$ python3 -q
>>> import numpy as np
>>> np.set_printoptions(precision=2, suppress=True, linewidth=100)
>>> rd = lambda a: np.round(a, 2) + 0
>>> data = np.load("run7.npy")
>>> rd(data)
array([[ 0.18, -0.18,  0.1 , -0.06, -0.22, -0.07,  0.06,  0.17,  0.1 , -0.07,  0.06],
       [-0.18,  0.18, -0.1 ,  0.06,  0.22,  0.07, -0.06, -0.17, -0.1 ,  0.07, -0.06],
       [ 0.1 , -0.1 ,  0.06, -0.03, -0.12, -0.04,  0.03,  0.09,  0.06, -0.04,  0.03],
       [-0.06,  0.06, -0.03,  0.02,  0.07,  0.02, -0.02, -0.05, -0.03,  0.02, -0.02],
       [-0.22,  0.22, -0.12,  0.07,  0.28,  0.08, -0.07, -0.21, -0.12,  0.08, -0.07],
       [-0.07,  0.07, -0.04,  0.02,  0.08,  0.02, -0.02, -0.06, -0.04,  0.02, -0.02],
       [ 0.06, -0.06,  0.03, -0.02, -0.07, -0.02,  0.02,  0.05,  0.03, -0.02,  0.02],
       [ 0.17, -0.17,  0.09, -0.05, -0.21, -0.06,  0.05,  0.16,  0.09, -0.06,  0.05],
       [ 0.1 , -0.1 ,  0.06, -0.03, -0.12, -0.04,  0.03,  0.09,  0.06, -0.04,  0.03],
       [-0.07,  0.07, -0.04,  0.02,  0.08,  0.02, -0.02, -0.06, -0.04,  0.02, -0.02],
       [ 0.06, -0.06,  0.03, -0.02, -0.07, -0.02,  0.02,  0.05,  0.03, -0.02,  0.02]])
>>> rng = np.random.default_rng(473273)
>>> lab = rng.permutation(11)
>>> lab
array([ 1,  8,  6,  9,  3, 10,  5,  2,  7,  4,  0])
>>> M2 = data[lab][:, lab]
>>> print(rd(np.linalg.det(M2)), rd(np.linalg.det(data[lab])))
0.0 0.0
>>> M = np.load("sample2.npy")
>>> M
array([[0, 0, 0, 0, 1, 0, 0, 0, 0, 0, 0, 0],
       [0, 0, 1, 0, 0, 0, 0, 0, 0, 0, 0, 0],
       [1, 0, 0, 0, 0, 0, 0, 0, 0, 0, 0, 0],
       [0, 0, 0, 0, 0, 0, 0, 0, 0, 0, 1, 0],
       [0, 0, 0, 0, 0, 0, 0, 0, 0, 1, 0, 0],
       [0, 0, 0, 0, 0, 0, 0, 0, 1, 0, 0, 0],
       [0, 0, 0, 1, 0, 0, 0, 0, 0, 0, 0, 0],
       [0, 0, 0, 0, 0, 0, 1, 0, 0, 0, 0, 0],
       [0, 0, 0, 0, 0, 0, 0, 1, 0, 0, 0, 0],
       [0, 1, 0, 0, 0, 0, 0, 0, 0, 0, 0, 0],
       [0, 0, 0, 0, 0, 0, 0, 0, 0, 0, 0, 1],
       [0, 0, 0, 0, 0, 1, 0, 0, 0, 0, 0, 0]])
>>> x = np.array([-2, 0, 0, 2, -2, 1, -1, -1, -2, 0, 0, 0])
>>> rd(np.abs(np.linalg.eigvals(M)))
array([1., 1., 1., 1., 1., 1., 1., 1., 1., 1., 1., 1.])
>>> np.allclose(M, M.T)
False
>>> np.allclose(M @ M.T, M.T @ M)
True
>>> (M - M.T) / 2
array([[ 0. ,  0. , -0.5,  0. ,  0.5,  0. ,  0. ,  0. ,  0. ,  0. ,  0. ,  0. ],
       [ 0. ,  0. ,  0.5,  0. ,  0. ,  0. ,  0. ,  0. ,  0. , -0.5,  0. ,  0. ],
       [ 0.5, -0.5,  0. ,  0. ,  0. ,  0. ,  0. ,  0. ,  0. ,  0. ,  0. ,  0. ],
       [ 0. ,  0. ,  0. ,  0. ,  0. ,  0. , -0.5,  0. ,  0. ,  0. ,  0.5,  0. ],
       [-0.5,  0. ,  0. ,  0. ,  0. ,  0. ,  0. ,  0. ,  0. ,  0.5,  0. ,  0. ],
       [ 0. ,  0. ,  0. ,  0. ,  0. ,  0. ,  0. ,  0. ,  0.5,  0. ,  0. , -0.5],
       [ 0. ,  0. ,  0. ,  0.5,  0. ,  0. ,  0. , -0.5,  0. ,  0. ,  0. ,  0. ],
       [ 0. ,  0. ,  0. ,  0. ,  0. ,  0. ,  0.5,  0. , -0.5,  0. ,  0. ,  0. ],
       [ 0. ,  0. ,  0. ,  0. ,  0. , -0.5,  0. ,  0.5,  0. ,  0. ,  0. ,  0. ],
       [ 0. ,  0.5,  0. ,  0. , -0.5,  0. ,  0. ,  0. ,  0. ,  0. ,  0. ,  0. ],
       [ 0. ,  0. ,  0. , -0.5,  0. ,  0. ,  0. ,  0. ,  0. ,  0. ,  0. ,  0.5],
       [ 0. ,  0. ,  0. ,  0. ,  0. ,  0.5,  0. ,  0. ,  0. ,  0. , -0.5,  0. ]])
>>> np.linalg.determinant(M)
Traceback (most recent call last):
  File "<python-input-17>", line 1, in <module>
    np.linalg.determinant(M)
    ^^^^^^^^^^^^^^^^^^^^^
AttributeError: module 'numpy.linalg' has no attribute 'determinant'
>>> r0, g = M[6], M[0]
>>> r0 @ r0
np.int64(1)
>>> pr = (r0 @ g) / (r0 @ r0) * r0
>>> rd(np.linalg.norm(r0 + g) ** 2 + np.linalg.norm(r0 - g) ** 2)
np.float64(4.0)
>>> pr
array([0., 0., 0., 0., 0., 0., 0., 0., 0., 0., 0., 0.])
>>> print(M.T @ M)
[[1 0 0 0 0 0 0 0 0 0 0 0]
 [0 1 0 0 0 0 0 0 0 0 0 0]
 [0 0 1 0 0 0 0 0 0 0 0 0]
 [0 0 0 1 0 0 0 0 0 0 0 0]
 [0 0 0 0 1 0 0 0 0 0 0 0]
 [0 0 0 0 0 1 0 0 0 0 0 0]
 [0 0 0 0 0 0 1 0 0 0 0 0]
 [0 0 0 0 0 0 0 1 0 0 0 0]
 [0 0 0 0 0 0 0 0 1 0 0 0]
 [0 0 0 0 0 0 0 0 0 1 0 0]
 [0 0 0 0 0 0 0 0 0 0 1 0]
 [0 0 0 0 0 0 0 0 0 0 0 1]]
>>> rd(np.linalg.pinv(M))
array([[0., 0., 1., 0., 0., 0., 0., 0., 0., 0., 0., 0.],
       [0., 0., 0., 0., 0., 0., 0., 0., 0., 1., 0., 0.],
       [0., 1., 0., 0., 0., 0., 0., 0., 0., 0., 0., 0.],
       [0., 0., 0., 0., 0., 0., 1., 0., 0., 0., 0., 0.],
       [1., 0., 0., 0., 0., 0., 0., 0., 0., 0., 0., 0.],
       [0., 0., 0., 0., 0., 0., 0., 0., 0., 0., 0., 1.],
       [0., 0., 0., 0., 0., 0., 0., 1., 0., 0., 0., 0.],
       [0., 0., 0., 0., 0., 0., 0., 0., 1., 0., 0., 0.],
       [0., 0., 0., 0., 0., 1., 0., 0., 0., 0., 0., 0.],
       [0., 0., 0., 0., 1., 0., 0., 0., 0., 0., 0., 0.],
       [0., 0., 0., 1., 0., 0., 0., 0., 0., 0., 0., 0.],
       [0., 0., 0., 0., 0., 0., 0., 0., 0., 0., 1., 0.]])
>>> A = np.loadtxt("w.csv", delimiter=",")
>>> A
array([[3., 1., 1., 1., 1., 1., 1., 1., 1., 1., 1., 1.],
       [1., 3., 1., 1., 1., 1., 1., 1., 1., 1., 1., 1.],
       [1., 1., 3., 1., 1., 1., 1., 1., 1., 1., 1., 1.],
       [1., 1., 1., 3., 1., 1., 1., 1., 1., 1., 1., 1.],
       [1., 1., 1., 1., 3., 1., 1., 1., 1., 1., 1., 1.],
       [1., 1., 1., 1., 1., 3., 1., 1., 1., 1., 1., 1.],
       [1., 1., 1., 1., 1., 1., 3., 1., 1., 1., 1., 1.],
       [1., 1., 1., 1., 1., 1., 1., 3., 1., 1., 1., 1.],
       [1., 1., 1., 1., 1., 1., 1., 1., 3., 1., 1., 1.],
       [1., 1., 1., 1., 1., 1., 1., 1., 1., 3., 1., 1.],
       [1., 1., 1., 1., 1., 1., 1., 1., 1., 1., 3., 1.],
       [1., 1., 1., 1., 1., 1., 1., 1., 1., 1., 1., 3.]])
>>> ev, evecs = np.linalg.eigh(A)
>>> x = np.array([2, -1, -2, -2, -3, -1, -2, 3, 1, 2, -1, 2])
>>> rd(evecs * np.maximum(ev, 0) @ evecs.T)
array([[3., 1., 1., 1., 1., 1., 1., 1., 1., 1., 1., 1.],
       [1., 3., 1., 1., 1., 1., 1., 1., 1., 1., 1., 1.],
       [1., 1., 3., 1., 1., 1., 1., 1., 1., 1., 1., 1.],
       [1., 1., 1., 3., 1., 1., 1., 1., 1., 1., 1., 1.],
       [1., 1., 1., 1., 3., 1., 1., 1., 1., 1., 1., 1.],
       [1., 1., 1., 1., 1., 3., 1., 1., 1., 1., 1., 1.],
       [1., 1., 1., 1., 1., 1., 3., 1., 1., 1., 1., 1.],
       [1., 1., 1., 1., 1., 1., 1., 3., 1., 1., 1., 1.],
       [1., 1., 1., 1., 1., 1., 1., 1., 3., 1., 1., 1.],
       [1., 1., 1., 1., 1., 1., 1., 1., 1., 3., 1., 1.],
       [1., 1., 1., 1., 1., 1., 1., 1., 1., 1., 3., 1.],
       [1., 1., 1., 1., 1., 1., 1., 1., 1., 1., 1., 3.]])
>>> rd(evecs * np.abs(ev) @ evecs.T)
array([[3., 1., 1., 1., 1., 1., 1., 1., 1., 1., 1., 1.],
       [1., 3., 1., 1., 1., 1., 1., 1., 1., 1., 1., 1.],
       [1., 1., 3., 1., 1., 1., 1., 1., 1., 1., 1., 1.],
       [1., 1., 1., 3., 1., 1., 1., 1., 1., 1., 1., 1.],
       [1., 1., 1., 1., 3., 1., 1., 1., 1., 1., 1., 1.],
       [1., 1., 1., 1., 1., 3., 1., 1., 1., 1., 1., 1.],
       [1., 1., 1., 1., 1., 1., 3., 1., 1., 1., 1., 1.],
       [1., 1., 1., 1., 1., 1., 1., 3., 1., 1., 1., 1.],
       [1., 1., 1., 1., 1., 1., 1., 1., 3., 1., 1., 1.],
       [1., 1., 1., 1., 1., 1., 1., 1., 1., 3., 1., 1.],
       [1., 1., 1., 1., 1., 1., 1., 1., 1., 1., 3., 1.],
       [1., 1., 1., 1., 1., 1., 1., 1., 1., 1., 1., 3.]])
>>> rd(x @ A @ x / (x @ x)), rd(ev[0]), rd(ev[-1])
(np.float64(2.09), np.float64(2.0), np.float64(14.0))
>>> np.abs(A).sum(axis=1).max(), rd(np.abs(ev).max())
(np.float64(14.0), np.float64(14.0))
